In [1]: import numpy as np

In [2]: np.set_printoptions(precision=3, suppress=True, linewidth=120)

In [3]: feats = np.load("a.npy")

In [4]: feats
Out[4]: 
array([[0, 1, 1, 0],
       [1, 0, 0, 0],
       [1, 0, 0, 0],
       [0, 0, 0, 0]])

In [5]: # symmetric

In [6]: feats @ feats
Out[6]: 
array([[2, 0, 0, 0],
       [0, 1, 1, 0],
       [0, 1, 1, 0],
       [0, 0, 0, 0]])

In [7]: round(float(np.linalg.det(feats)), 3)
Out[7]: 0.0

In [8]: [round(float(np.linalg.det(feats[:i, :i])), 2) + 0 for i in range(1, 5)]
Out[8]: [0.0, -1.0, 0.0, 0.0]

In [9]: P = np.triu(np.array([[0, 3, 2, 1], [2, 1, 2, 2], [3, 2, 1, 3], [0, 1, 3, 2]]), 1) + np.eye(4)

In [10]: A2 = P @ feats @ np.linalg.inv(P)

In [11]: np.round(np.poly(A2), 3) + 0
Out[11]: array([ 1.,  0., -2.,  0.,  0.])

In [12]: np.trace(A2), np.trace(feats)
Out[12]: (np.float64(0.0), np.int64(0))

In [13]: arr = np.load("sample16.npy")

In [14]: arr
Out[14]: 
array([[ 2.5,  2. ,  0.2,  0.5],
       [-1. , -0.2, -0.6,  0.9],
       [ 4. ,  0. , -0.7,  1.2],
       [ 7.5,  0.8,  0.9,  0.4]])

In [15]: U, sig, Vt = np.linalg.svd(feats)

In [16]: np.argmax(sig[:-1] / (sig[1:] + 1e-6)) + 1
Out[16]: np.int64(2)

In [17]: sig.round(3) + 0
Out[17]: array([1.414, 1.414, 0.   , 0.   ])

In [18]: A2 = U[:, :2] @ np.diag(sig[:2]) @ Vt[:2]

In [19]: np.round(np.linalg.norm(feats - A2) / np.linalg.norm(feats), 3)
Out[19]: np.float64(0.0)

In [20]: np.linalg.matrix_rank(A2)
Out[20]: np.int64(2)

In [21]: np.round(np.linalg.norm(feats - A2, 2), 3), round(float(sig[2]), 3)
Out[21]: (np.float64(0.0), 0.0)

In [22]: np.round(np.abs(feats - A2).max(), 3)
Out[22]: np.float64(0.0)

In [23]: round(float(np.linalg.eigvals(arr).sum().real), 3)
Out[23]: 2.0

In [24]: np.einsum("ii->", arr)
Out[24]: np.float64(2.0)

In [25]: np.linalg.eigvals(arr)
Out[25]: array([ 4.11 +0.j   , -0.469+1.238j, -0.469-1.238j, -1.172+0.j   ])

In [26]: vec = np.array([-1, 1, -1, -1])

In [27]: target = arr @ vec

In [28]: coef, lr = np.zeros(4), 1 / np.linalg.norm(arr, 2) ** 2

In [29]: for i in range(8):
    ...:     coef -= lr * arr.T @ (arr @ coef - target)
    ...:     if i % 2 == 0: print(i, round(np.linalg.norm(arr @ coef - target), 3))
    ...: 
0 1.727
2 1.604
4 1.492
6 1.389

In [30]: coef
Out[30]: array([-1.022,  0.111, -0.017, -0.13 ])

In [31]: M = np.load("block3.npy")

In [32]: M
Out[32]: 
array([[ 1,  1,  1,  1,  1,  1,  1,  1],
       [ 1, -1, -1,  1, -1,  1,  1, -1],
       [ 1,  1, -1, -1, -1, -1,  1,  1]])

In [33]: # column 4 repeats column 2

In [34]: rng = np.random.default_rng(994014)

In [35]: A2 = M + rng.integers(-2, 3, (3, 1)) @ rng.integers(-2, 3, (1, 8))

In [36]: A2
Out[36]: 
array([[ 3, -3,  1, -1,  3,  1, -3,  1],
       [ 0,  1, -1,  2, -2,  1,  3, -1],
       [ 0,  3, -1,  0, -2, -1,  3,  1]])

In [37]: np.abs(A2 - M).sum(axis=1)
Out[37]: array([14,  7,  7])

In [38]: np.linalg.matrix_rank(A2 - M, tol=1e-8)
Out[38]: np.int64(1)

In [39]: np.round(np.linalg.svd(A2 - M, compute_uv=False), 3) + 0
Out[39]: array([8.124, 0.   , 0.   ])

In [40]: W0 = np.load("data.npy")

In [41]: W0
Out[41]: 
array([[3, 5, 3, 0, 1],
       [5, 3, 5, 3, 0],
       [3, 5, 3, 5, 3],
       [0, 3, 5, 3, 5],
       [1, 0, 3, 5, 3]])

In [42]: # symmetric, so the eigenvalues are real

In [43]: O, evecs = np.linalg.qr(W0[:, :3])[0], np.linalg.qr(W0[:, 3:])[0]

In [44]: sig = np.linalg.svd(O.T @ evecs, compute_uv=False)

In [45]: round(float(np.linalg.norm(O @ O.T - evecs @ evecs.T, 2)), 3)
Out[45]: 1.0

In [46]: vals, evecs = np.linalg.eigh(W0)

In [47]: vec = np.array([7, 6, 9, 4, 9])

In [48]: vec @ W0 @ vec
Out[48]: np.int64(3603)

In [49]: np.round(vec @ W0 @ vec / (vec @ vec), 3), np.round(vals[0], 3), round(float(vals[-1]), 3)
Out[49]: (np.float64(13.7), np.float64(-4.099), 15.474)

In [50]: evecs * np.abs(vals) @ evecs.T
Out[50]: 
array([[ 4.652,  3.057,  2.879,  2.076, -0.643],
       [ 3.057,  6.485,  3.127,  1.582,  2.076],
       [ 2.879,  3.127,  6.392,  3.127,  2.879],
       [ 2.076,  1.582,  3.127,  6.485,  3.057],
       [-0.643,  2.076,  2.879,  3.057,  4.652]])

In [51]: J = np.loadtxt("m.csv", delimiter=",")

In [52]: J
Out[52]: 
array([[ -6.323,  -8.691,   3.173,   8.614],
       [  1.208,  -0.963, -14.861, -11.93 ],
       [ -5.023,  -7.289,  -0.966,   4.042],
       [  2.774,  -0.054,  -8.118,  -5.709],
       [ -2.82 ,  -5.358,  -1.294,   2.979],
       [  6.594,   2.253,   6.93 ,   8.066],
       [  4.592,   0.617,   5.439,   7.242],
       [  4.24 ,   0.739,  -0.957,   0.963],
       [  4.637,   0.261,  11.364,  13.152],
       [ -5.641,  -7.361,  -7.919,  -2.705],
       [ -2.431,  -4.444,  -9.947,  -5.803],
       [ -6.212,  -8.362,  -0.334,   5.07 ],
       [  3.837,   0.261,   0.963,   3.017],
       [ -4.342,  -6.4  ,  -5.443,  -0.662]])

In [53]: labels = J[:, 1] > np.median(J[:, 1])

In [54]: f = J[labels].mean(axis=0) - J[~labels].mean(axis=0)

In [55]: f
Out[55]: array([8.668, 7.288, 3.356, 0.467])

In [56]: labels.astype(int)
Out[56]: array([0, 1, 0, 1, 0, 1, 1, 1, 1, 0, 0, 0, 1, 0])

In [57]: cen = J - J.mean(axis=0)

In [58]: U, sig, Vt = np.linalg.svd(cen, full_matrices=False)

In [59]: np.abs(Vt[0]).argmax()
Out[59]: np.int64(2)

In [60]: sig.round(3) + 0
Out[60]: array([35.773, 21.867,  0.   ,  0.   ])

In [61]: (np.sign(U[:, 0]) == np.sign(U[0, 0])).astype(int)
Out[61]: array([1, 0, 1, 0, 1, 1, 1, 1, 1, 0, 0, 1, 1, 0])

In [62]: np.linalg.matrix_rank(cen)
Out[62]: np.int64(2)

In [63]: E = np.load("layer0.npy")

In [64]: E
Out[64]: 
array([[2, 0, 0, 0],
       [3, 3, 0, 0],
       [4, 5, 4, 0],
       [5, 2, 4, 5]])

In [65]: P = np.triu(np.array([[0, -2, 2, -2], [1, -1, 1, -1], [-1, 1, 2, 0], [1, -2, 2, 2]]), 1) + np.eye(4)

In [66]: A2 = P @ E @ np.linalg.inv(P)

In [67]: np.trace(A2), np.trace(E)
Out[67]: (np.float64(14.0), np.int64(14))

In [68]: A2
Out[68]: 
array([[ -6., -12.,  24., -34.],
       [  2.,  10., -14.,   9.],
       [  4.,  13., -17.,  21.],
       [  5.,  12., -18.,  27.]])

In [69]: np.poly(A2)
Out[69]: array([   1.,  -14.,   71., -154.,  120.])
